$ python -q
>>> import numpy as np
>>> import numpy.linalg as la
>>> np.set_printoptions(precision=4, suppress=True, linewidth=120, floatmode="fixed")
>>> K = np.loadtxt("m.csv", delimiter=",")
>>> K
array([[ 1.6483,  2.4965, -0.2248],
       [-2.4725,  1.5751, -0.6371],
       [ 0.4121, -0.5353, -2.9229]])
>>> vec = np.array([1, 5, -7])
>>> y = K @ vec
>>> beta, lr = np.zeros(3), 1 / la.norm(K, 2) ** 2
>>> for i in range(25):
...     beta -= lr * K.T @ (K @ beta - y)
...     if i % 5 == 0: print(i, round(la.norm(K @ beta - y), 4))
... 
0 0.0
5 0.0
10 0.0
15 0.0
20 0.0
>>> beta
array([ 1.0000,  5.0000, -7.0000])
>>> np.round(la.cond(K), 4)
np.float64(1.0)
>>> P = np.triu(np.array([[-1, 3, 3], [2, -1, -1], [1, 2, 1]]), 1) + np.eye(3)
>>> out = P @ K @ la.inv(P)
>>> print(la.matrix_rank(out))
3
>>> P @ K - K @ P
array([[ -6.1812,  -1.8257, -13.1285],
       [ -0.4121,   7.9528,  11.9155],
       [  0.0000,  -1.2362,  -1.7716]])
>>> rng = np.random.default_rng(467266)
>>> z = rng.permutation(3)
>>> z
array([1, 2, 0])
>>> out = K[z][:, z]
>>> print(out)
[[ 1.5751 -0.6371 -2.4725]
 [-0.5353 -2.9229  0.4121]
 [ 2.4965 -0.2248  1.6483]]
>>> np.allclose(out, K)
False
>>> np.sort(np.abs(la.eigvals(out)))
array([3.0000, 3.0000, 3.0000])
>>> arr = np.load("arr.npy")
>>> arr
array([[ 3.0200, -3.0000, -1.0000, -1.0000],
       [-2.0000,  1.0200, -3.0000, -2.0000],
       [ 2.0000,  2.0000,  3.0200,  1.0000],
       [ 3.0000, -3.0000, -1.0000, -0.9800]])
>>> la.cond(arr) > 100
np.True_
>>> np.argsort(-la.norm(arr, axis=0).round(6), kind="stable")[:3]
array([0, 1, 2])
>>> round(la.norm(arr, 2) / la.norm(arr), 4)
np.float64(0.741)
>>> round(la.det(2 * arr), 4), np.round(la.det(arr), 4)
(np.float64(6.452), np.float64(0.4032))
>>> print(np.kron(np.eye(2, dtype=int), arr))
[[ 3.0200 -3.0000 -1.0000 -1.0000  0.0000 -0.0000 -0.0000 -0.0000]
 [-2.0000  1.0200 -3.0000 -2.0000 -0.0000  0.0000 -0.0000 -0.0000]
 [ 2.0000  2.0000  3.0200  1.0000  0.0000  0.0000  0.0000  0.0000]
 [ 3.0000 -3.0000 -1.0000 -0.9800  0.0000 -0.0000 -0.0000 -0.0000]
 [ 0.0000 -0.0000 -0.0000 -0.0000  3.0200 -3.0000 -1.0000 -1.0000]
 [-0.0000  0.0000 -0.0000 -0.0000 -2.0000  1.0200 -3.0000 -2.0000]
 [ 0.0000  0.0000  0.0000  0.0000  2.0000  2.0000  3.0200  1.0000]
 [ 0.0000 -0.0000 -0.0000 -0.0000  3.0000 -3.0000 -1.0000 -0.9800]]
>>> np.einsum("ii->", arr)
np.float64(6.08)
>>> round(la.det(arr[::-1]), 4)
np.float64(0.4032)
>>> z = rng.permutation(4)
>>> z
array([0, 2, 1, 3])
>>> out = arr[z][:, z]
>>> np.round(la.det(out), 4), np.round(la.det(arr[z]), 4)
(np.float64(0.4032), np.float64(-0.4032))
>>> print(np.diag(out))
[ 3.0200  3.0200  1.0200 -0.9800]
>>> print(out)
[[ 3.0200 -1.0000 -3.0000 -1.0000]
 [ 2.0000  3.0200  2.0000  1.0000]
 [-2.0000 -3.0000  1.0200 -2.0000]
 [ 3.0000 -1.0000 -3.0000 -0.9800]]
